In [1]: import numpy as np

In [2]: np.set_printoptions(precision=2, suppress=True, linewidth=160)

In [3]: M = np.load("arr.npy")

In [4]: print(M)
[[-3 -3 -3 -3 -3 -3]
 [-1  2 -1  2 -1  2]
 [ 4 -5  4 -5  4 -5]
 [-3 -3 -3 -3 -3 -3]
 [-1  2 -1  2 -1  2]
 [ 4 -5  4 -5  4 -5]]

In [5]: print(np.round(np.linalg.norm(M, 2), 2))
16.67

In [6]: print(np.round(np.linalg.norm(M[4], 1), 2), round(float(np.linalg.norm(M[4], np.inf)), 2))
9.0 2.0

In [7]: print(M[4] @ M[1])
15

In [8]: print(round(np.linalg.norm(M[4] - M[1]), 2))
0.0

In [9]: print(round(np.linalg.norm(M, 1), 2), np.round(np.linalg.norm(M, np.inf), 2))
20.0 27.0

In [10]: print(np.linalg.norm(M, axis=0))
[7.21 8.72 7.21 8.72 7.21 8.72]

In [11]: T = np.stack([M, -3 * M, M[::-1]])

In [12]: print(np.linalg.matrix_rank(T.reshape(3, -1)))
2

In [13]: print(np.linalg.matrix_rank(T))
[2 2 2]

In [14]: r = np.linalg.matrix_rank(M)

In [15]: print(r)
2

In [16]: N = np.linalg.svd(M)[2][r:].T

In [17]: print(np.round(N @ N.T, 2) + 0)
[[ 0.67  0.   -0.33  0.   -0.33  0.  ]
 [ 0.    0.67  0.   -0.33  0.   -0.33]
 [-0.33  0.    0.67  0.   -0.33  0.  ]
 [ 0.   -0.33  0.    0.67  0.   -0.33]
 [-0.33  0.   -0.33  0.    0.67  0.  ]
 [ 0.   -0.33  0.   -0.33  0.    0.67]]

In [18]: print([int(np.linalg.matrix_rank(np.delete(M, i, axis=0))) for i in range(6)])
[2, 2, 2, 2, 2, 2]

In [19]: print([int(np.linalg.matrix_rank(M[:i])) for i in range(1, len(M) + 1)])
[1, 2, 2, 2, 2, 2]

In [20]: print(np.allclose(M @ N, 0))
True

In [21]: Y = M[0, 0] * M[1:] - np.outer(M[1:, 0], M[0])

In [22]: print(Y)
[[ 0 -9  0 -9  0 -9]
 [ 0 27  0 27  0 27]
 [ 0  0  0  0  0  0]
 [ 0 -9  0 -9  0 -9]
 [ 0 27  0 27  0 27]]

In [23]: print(M[:, 0] / M[0, 0])
[ 1.    0.33 -1.33  1.    0.33 -1.33]

In [24]: print(np.flatnonzero(~Y.round(6).any(axis=1)))
[2]

In [25]: feats = np.load("layer4.npy")

In [26]: print(feats)
[[-0.19  0.17  0.78  0.34 -0.46]
 [ 0.5  -0.65  0.09 -0.28 -0.49]
 [ 0.19 -0.45 -0.01  0.81  0.33]
 [-0.32  0.01 -0.61  0.34 -0.64]
 [-0.76 -0.59  0.12 -0.21  0.14]]

In [27]: print(round(np.linalg.det(feats), 2))
1.0

In [28]: print(np.round(np.trace(feats), 2))
-0.37

In [29]: print((feats - feats.T) / 2)
[[ 0.   -0.17  0.29  0.33  0.15]
 [ 0.17  0.    0.27 -0.14  0.05]
 [-0.29 -0.27  0.    0.71  0.1 ]
 [-0.33  0.14 -0.71  0.   -0.22]
 [-0.15 -0.05 -0.1   0.22  0.  ]]

In [30]: print(np.allclose(feats, feats.T))
False

In [31]: print(round(np.abs(np.linalg.eigvals(feats)).max(), 2))
1.0

In [32]: print(np.linalg.matrix_rank(feats))
5

In [33]: print(feats.sum(axis=0))
[-0.57 -1.5   0.37  1.   -1.13]

In [34]: print(np.linalg.svd(feats, compute_uv=False))
[1. 1. 1. 1. 1.]

In [35]: print(np.unravel_index(np.abs(feats).argmax(), feats.shape))
(np.int64(2), np.int64(3))

In [36]: np.linalg.rank(feats)
AttributeError: module 'numpy.linalg' has no attribute 'rank'


In [37]: print(np.round(feats[:, 4] @ feats[:, 0], 2))
-0.0

In [38]: print(np.linalg.norm(feats, axis=0))
[1. 1. 1. 1. 1.]

In [39]: print(np.linalg.svd(feats, compute_uv=False))
[1. 1. 1. 1. 1.]

In [40]: print(np.round(feats @ feats.T, 2) + 0)
[[1. 0. 0. 0. 0.]
 [0. 1. 0. 0. 0.]
 [0. 0. 1. 0. 0.]
 [0. 0. 0. 1. 0.]
 [0. 0. 0. 0. 1.]]

In [41]: print(np.round(feats.T @ feats, 2) + 0)
[[1. 0. 0. 0. 0.]
 [0. 1. 0. 0. 0.]
 [0. 0. 1. 0. 0.]
 [0. 0. 0. 1. 0.]
 [0. 0. 0. 0. 1.]]

In [42]: G = feats.T @ feats

In [43]: print(G.round(2) + 0)
[[1. 0. 0. 0. 0.]
 [0. 1. 0. 0. 0.]
 [0. 0. 1. 0. 0.]
 [0. 0. 0. 1. 0.]
 [0. 0. 0. 0. 1.]]

In [44]: print(round(float(np.trace(G)), 2), (feats ** 2).sum())
5.0 5.0

In [45]: print(np.linalg.eigvalsh(G)[::-1])
[1. 1. 1. 1. 1.]

In [46]: print(np.diag(G))
[1. 1. 1. 1. 1.]

In [47]: data = np.array([[-0.9, 0.6, -0.6, 0.6, -1.2, 1.4],
    ...:     [-0.7, 0.8, -1.0, 0.0, 0.0, -0.3],
    ...:     [0.0, 0.4, 0.7, 1.1, -1.7, -0.1],
    ...:     [-1.5, 1.1, 0.6, -1.0, -0.1, -1.3],
    ...:     [-0.4, -0.8, -0.1, 0.3, -0.6, 0.2],
    ...:     [0.1, 0.2, -0.2, 1.5, 1.2, -1.5],
    ...:     [0.9, 0.7, 0.9, 0.0, -1.9, 0.4],
    ...:     [1.0, -0.4, -1.0, 0.4, -0.8, -0.7],
    ...:     [-0.4, -0.6, -0.4, -1.3, -0.1, 0.1]])

In [48]: print(data)
[[-0.9  0.6 -0.6  0.6 -1.2  1.4]
 [-0.7  0.8 -1.   0.   0.  -0.3]
 [ 0.   0.4  0.7  1.1 -1.7 -0.1]
 [-1.5  1.1  0.6 -1.  -0.1 -1.3]
 [-0.4 -0.8 -0.1  0.3 -0.6  0.2]
 [ 0.1  0.2 -0.2  1.5  1.2 -1.5]
 [ 0.9  0.7  0.9  0.  -1.9  0.4]
 [ 1.  -0.4 -1.   0.4 -0.8 -0.7]
 [-0.4 -0.6 -0.4 -1.3 -0.1  0.1]]

In [49]: f = np.array([3, -1])

In [50]: print(np.cross(data[4, :3], data[7, :3]))
[ 0.76 -0.5   0.96]

In [51]: print(np.convolve(data[4], f))
[-1.2 -2.   0.5  1.  -2.1  1.2 -0.2]

In [52]: vec = np.array([0, 0, 0, 1, 2, 1])

In [53]: y = data @ vec

In [54]: print(np.round(np.linalg.lstsq(data, y)[0], 2) + 0)
[0. 0. 0. 1. 2. 1.]

In [55]: print(y)
[-0.4 -0.3 -2.4 -2.5 -0.7  2.4 -3.4 -1.9 -1.4]

In [56]: rng = np.random.default_rng(6787)

In [57]: y = y + 0.02 * rng.normal(size=9)

In [58]: print(y)
[-0.41 -0.31 -2.4  -2.46 -0.68  2.4  -3.42 -1.9  -1.41]

In [59]: b, *_ = np.linalg.lstsq(data, y)

In [60]: print(b.round())
[-0. -0.  0.  1.  2.  1.]

In [61]: print([round(float(np.linalg.norm(np.linalg.solve(data.T @ data + lam * np.eye(6), data.T @ y))), 2) for lam in (0, 1, 10, 100)])
[2.44, 1.99, 0.89, 0.16]

In [62]: print(b)
[-0.02 -0.01  0.01  1.    2.    0.99]

In [63]: print(np.round(data.T @ (y - data @ b), 2) + 0)
[0. 0. 0. 0. 0. 0.]

In [64]: E = np.array([[4.0, -7.0, -5.0, -3.0],
    ...:     [12.0, -15.0, -8.0, -6.0],
    ...:     [-6.0, 7.0, 3.0, 3.0],
    ...:     [-12.0, 11.0, 4.0, 4.0]])

In [65]: Y = np.array([[-2, -2], [-1, 0]])

In [66]: cent = np.kron(Y, E)

In [67]: print(np.linalg.matrix_rank(cent))
8

In [68]: print(cent.shape)
(8, 8)

In [69]: q, V = np.linalg.qr(E[:, :3])[0], np.linalg.qr(E[:, 3:])[0]

In [70]: sv = np.linalg.svd(q.T @ V, compute_uv=False)

In [71]: print((sv > 0.9).sum())
1

In [72]: print(sv)
[1.]

In [73]: F = np.load("out8.npy")

In [74]: print(F)
[[ 1.99  2.95  8.    0.  ]
 [ 1.99  2.95  7.99 -0.01]
 [ 1.97  3.02  8.01  0.  ]
 [ 2.02  2.97  8.02  0.02]
 [ 2.01  2.96  8.02 -0.01]
 [ 2.02  3.04  8.02 -0.01]
 [ 1.99  3.01  7.96  0.02]
 [ 2.    2.99  7.97  0.04]
 [ 2.05  2.99  8.02  0.01]
 [ 2.    2.98  7.97 -0.03]
 [ 2.01  3.    7.97  0.01]
 [ 4.    1.99  4.97  8.96]
 [ 4.02  2.01  4.97  9.  ]
 [ 4.    1.99  5.04  9.02]
 [ 3.99  1.98  5.    9.01]
 [ 4.01  2.01  5.    8.98]
 [ 3.99  1.96  5.    9.01]
 [ 4.01  1.99  5.02  9.  ]
 [ 4.    2.02  4.99  8.98]
 [ 3.98  1.98  4.97  8.99]
 [ 4.01  2.01  5.01  9.02]
 [ 3.96  1.99  4.99  9.01]
 [ 0.02  7.01  2.01  1.98]
 [ 0.    6.98  1.96  2.03]
 [ 0.01  7.    2.03  2.03]
 [-0.01  7.    1.97  2.01]
 [ 0.01  7.    2.    2.  ]
 [-0.02  7.    1.97  1.97]
 [-0.01  6.98  1.99  1.98]
 [ 0.02  7.01  1.99  2.01]
 [ 0.    6.98  1.99  1.99]
 [ 0.    6.97  2.03  2.02]
 [ 0.02  6.98  2.    1.96]]

In [75]: left, sv, Vh = np.linalg.svd(F)

In [76]: print(np.argmax(sv[:-1] / (sv[1:] + 1e-6)) + 1)
3

In [77]: Y = left[:, :3] @ np.diag(sv[:3]) @ Vh[:3]

In [78]: print(np.round(np.linalg.norm(F - Y, 2), 2), round(sv[3], 2))
0.1 0.1

In [79]: print(np.round(np.linalg.norm(F - Y) / np.linalg.norm(F), 2))
0.0

In [80]: print(np.linalg.matrix_rank(Y))
3

In [81]: Xs = (F - F.mean(axis=0)) / F.std(axis=0)

In [82]: print(np.argwhere(np.abs(Xs) > 2))
[]

In [83]: b = np.linalg.lstsq(np.delete(Xs, 0, axis=1), Xs[:, 0])[0]

In [84]: print(b)
[-0.14  0.56  0.79]

In [85]: print(round(1 - np.var(Xs[:, 0] - np.delete(Xs, 0, axis=1) @ b), 2))
1.0

In [86]: print(np.abs(b).argmax())
2

In [87]: Y = np.c_[F[:, :2] @ np.array([[3, -1], [0, -1]]), np.array([-1, 2, 1, 0, -2, -2, 2, 1, -1, 1, -1, -2, 1, 2, 2, -1, -2, -2, 0, 1, 1, 1, 0, 0, 0, 0, 0, -2, -1, 1, -1, 0, 2])]

In [88]: print(Y)
[[ 5.97 -4.94 -1.  ]
 [ 5.97 -4.94  2.  ]
 [ 5.91 -4.99  1.  ]
 [ 6.06 -4.99  0.  ]
 [ 6.03 -4.97 -2.  ]
 [ 6.06 -5.06 -2.  ]
 [ 5.97 -5.    2.  ]
 [ 6.   -4.99  1.  ]
 [ 6.15 -5.04 -1.  ]
 [ 6.   -4.98  1.  ]
 [ 6.03 -5.01 -1.  ]
 [12.   -5.99 -2.  ]
 [12.06 -6.03  1.  ]
 [12.   -5.99  2.  ]
 [11.97 -5.97  2.  ]
 [12.03 -6.02 -1.  ]
 [11.97 -5.95 -2.  ]
 [12.03 -6.   -2.  ]
 [12.   -6.02  0.  ]
 [11.94 -5.96  1.  ]
 [12.03 -6.02  1.  ]
 [11.88 -5.95  1.  ]
 [ 0.06 -7.03  0.  ]
 [ 0.   -6.98  0.  ]
 [ 0.03 -7.01  0.  ]
 [-0.03 -6.99  0.  ]
 [ 0.03 -7.01  0.  ]
 [-0.06 -6.98 -2.  ]
 [-0.03 -6.97 -1.  ]
 [ 0.06 -7.03  1.  ]
 [ 0.   -6.98 -1.  ]
 [ 0.   -6.97  0.  ]
 [ 0.06 -7.    2.  ]]

In [89]: print(np.linalg.matrix_rank(Y))
3

In [90]: print(np.round(np.linalg.norm(Y - F @ np.linalg.lstsq(F, Y)[0], axis=0), 2) + 0)
[0.   0.   7.46]

In [91]: print(np.linalg.norm(np.linalg.qr(F)[0].T @ Y, axis=0) ** 2 / ((Y ** 2).sum(axis=0) + 1e-12))
[1.   1.   0.04]

In [92]: print(np.linalg.matrix_rank(np.c_[F, Y]))
5

In [93]: D = np.linalg.norm(F[:, None] - F[None], axis=-1)

In [94]: print((D + 1e9 * np.eye(33)).round(6).argmin(axis=1))
[ 1  0  5  4  0  2 10  6  3  1  6 19 18 17 16 18 14 13 15 21 17 14 26 25 31 23 29 28 30 26 28 24 22]

In [95]: print(np.unravel_index(D.round(6).argmax(), D.shape))
(np.int64(13), np.int64(27))

In [96]: A = np.load("sample19.npy")

In [97]: print(A)
[[ 0  0  0  0]
 [ 0  3  0 31]
 [26 35 11  2]
 [ 0 11 47 14]
 [ 2 24  0 57]
 [ 0  0  0 38]
 [ 0  0  5  0]
 [ 2 14  6 22]
 [ 2 30  0 71]
 [ 0 12 42  5]
 [34 68  4 56]
 [ 0  0 25  0]
 [10 27  0 41]
 [10 43  9 55]
 [10 43  9 55]
 [10 35  3 48]
 [ 0  0 14  5]
 [ 0  0  3  0]
 [34  4  0  0]
 [10 45 17 48]
 [58 31  0  0]
 [26 33  0 44]
 [34 30  8  0]
 [74 55  0  4]
 [ 0  0  0  0]
 [ 2 16 14 15]
 [ 0  0  0  0]
 [ 0  0  0  0]
 [50 36  0  0]
 [ 0  0 32 16]
 [ 2  0  0  8]
 [ 0  0 29  0]
 [ 0  0 29 32]
 [ 0  0 18 16]
 [ 2  0  0  0]
 [58 29  0  1]
 [ 0 13 37  0]
 [ 2 24  0 57]
 [18 54 18 46]
 [50 86  6 52]
 [66 72  0 20]
 [18 24  2 11]
 [34 44  0 35]
 [ 0  0  0  0]
 [50 70  0 38]
 [ 0  0 34  2]
 [ 0  0 28  0]
 [ 0  0  0  0]]

In [98]: q, V = np.linalg.qr(A[:, :3])[0], np.linalg.qr(A[:, 3:])[0]

In [99]: sv = np.linalg.svd(q.T @ V, compute_uv=False)

In [100]: print(sv)
[0.87]

In [101]: print((sv > 0.9).sum())
0

In [102]: print(np.round(np.linalg.norm(q @ q.T - V @ V.T, 2), 2))
1.0

In [103]: cent = A[[9, 14]].astype(float)

In [104]: for _ in range(3):
     ...:     z = np.linalg.norm(A[:, None] - cent, axis=-1).argmin(axis=1)
     ...:     cent = np.array([A[z == j].mean(axis=0) for j in range(2)])
     ...: 

In [105]: print(z)
[0 0 0 0 1 0 0 0 1 0 1 0 1 1 1 1 0 0 0 1 1 1 0 1 0 0 0 0 1 0 0 0 0 0 0 1 0 1 1 1 1 0 1 0 1 0 0 0]

In [106]: print(cent[1] - cent[0])
[26.07 39.1  -9.77 30.83]

In [107]: print(np.abs(cent[1] - cent[0]).argmax())
1

In [108]: m1 = np.loadtxt("x.csv", delimiter=",")

In [109]: print(m1)
[[   1.   -1.    1.   -1.]
 [   1.    0.    0.    0.]
 [   1.    1.    1.    1.]
 [   1.    2.    4.    8.]
 [   1.    3.    9.   27.]
 [   1.    4.   16.   64.]
 [   1.    5.   25.  125.]
 [   1.    6.   36.  216.]
 [   1.    7.   49.  343.]
 [   1.    8.   64.  512.]
 [   1.    9.   81.  729.]
 [   1.   10.  100. 1000.]
 [   1.   11.  121. 1331.]
 [   1.   12.  144. 1728.]]

In [110]: # column 3 is much longer than the rest

In [111]: left, sv, Vh = np.linalg.svd(m1, full_matrices=False)

In [112]: print(np.round(left.T @ left, 2) + 0)
[[1. 0. 0. 0.]
 [0. 1. 0. 0.]
 [0. 0. 1. 0.]
 [0. 0. 0. 1.]]

In [113]: print(np.allclose(left * sv @ Vh, m1))
True

In [114]: print((sv > 1e-8).sum())
4

In [115]: print(sv)
[2606.83   41.73    2.97    1.76]

In [116]: print(np.round(sv / sv[0], 2) + 0)
[1.   0.02 0.   0.  ]

In [117]: print(left.shape, sv.shape, Vh.shape)
(14, 4) (4,) (4, 4)

In [118]: print(np.round(Vh @ Vh.T, 2) + 0)
[[1. 0. 0. 0.]
 [0. 1. 0. 0.]
 [0. 0. 1. 0.]
 [0. 0. 0. 1.]]

In [119]: print(np.round(np.abs(Vh[0]), 2) + 0)
[0.   0.01 0.09 1.  ]

In [120]: print(np.argsort(-np.linalg.norm(m1, axis=0).round(6), kind="stable")[:3])
[3 2 1]

In [121]: print(np.linalg.matrix_rank(m1, rtol=0.1))
1

In [122]: print([round(float(x), 2) for x in np.linalg.svd(m1, compute_uv=False)[:3]])
[2606.83, 41.73, 2.97]

In [123]: Y = m1[0, 0] * m1[1:] - np.outer(m1[1:, 0], m1[0])

In [124]: print(Y)
[[   0.    1.   -1.    1.]
 [   0.    2.    0.    2.]
 [   0.    3.    3.    9.]
 [   0.    4.    8.   28.]
 [   0.    5.   15.   65.]
 [   0.    6.   24.  126.]
 [   0.    7.   35.  217.]
 [   0.    8.   48.  344.]
 [   0.    9.   63.  513.]
 [   0.   10.   80.  730.]
 [   0.   11.   99. 1001.]
 [   0.   12.  120. 1332.]
 [   0.   13.  143. 1729.]]

In [125]: print(np.linalg.matrix_rank(Y), np.linalg.matrix_rank(m1))
3 4

In [126]: print(np.flatnonzero(~Y.round(6).any(axis=1)))
[]

In [127]: def softmax(z):
     ...:     e = np.exp(z - z.max(axis=-1, keepdims=True))
     ...:     return e / e.sum(axis=-1, keepdims=True)
     ...: 

In [128]: print(softmax(m1[13]))
[0. 0. 0. 1.]

In [129]: print(softmax(m1).sum(axis=1))
[1. 1. 1. 1. 1. 1. 1. 1. 1. 1. 1. 1. 1. 1.]

In [130]: att = m1 @ m1.T / np.sqrt(4)

In [131]: print(softmax(att).round(6).argmax(axis=1))
[ 0  0 13 13 13 13 13 13 13 13 13 13 13 13]

In [132]: K = np.loadtxt("test3.csv", delimiter=",")

In [133]: print(K)
[[ 10.  12.  14.  12.  16.]
 [ 10.  12.  14.  12.  16.]
 [-15. -18. -21. -18. -24.]
 [ -5.  -6.  -7.  -6.  -8.]
 [  5.   6.   7.   6.   8.]
 [-10. -12. -14. -12. -16.]
 [ -5.  -6.  -7.  -6.  -8.]
 [ 15.  18.  21.  18.  24.]
 [ -5.  -6.  -7.  -6.  -8.]]

In [134]: left, sv, Vh = np.linalg.svd(K)

In [135]: V = Vh[:(sv > 1e-8).sum()]

In [136]: vec = K[8] + 2 * K[7] + rng.integers(2) * np.eye(5)[1]

In [137]: print(vec)
[25. 31. 35. 30. 40.]

In [138]: print(np.allclose(V.T @ V @ vec, vec))
False

In [139]: print(np.round(np.linalg.norm(vec - V.T @ V @ vec), 2))
0.91

In [140]: print(np.linalg.matrix_rank(np.vstack([K, vec])))
2

In [141]: print(V.T @ V)
[[0.12 0.14 0.17 0.14 0.19]
 [0.14 0.17 0.2  0.17 0.23]
 [0.17 0.2  0.23 0.2  0.27]
 [0.14 0.17 0.2  0.17 0.23]
 [0.19 0.23 0.27 0.23 0.3 ]]
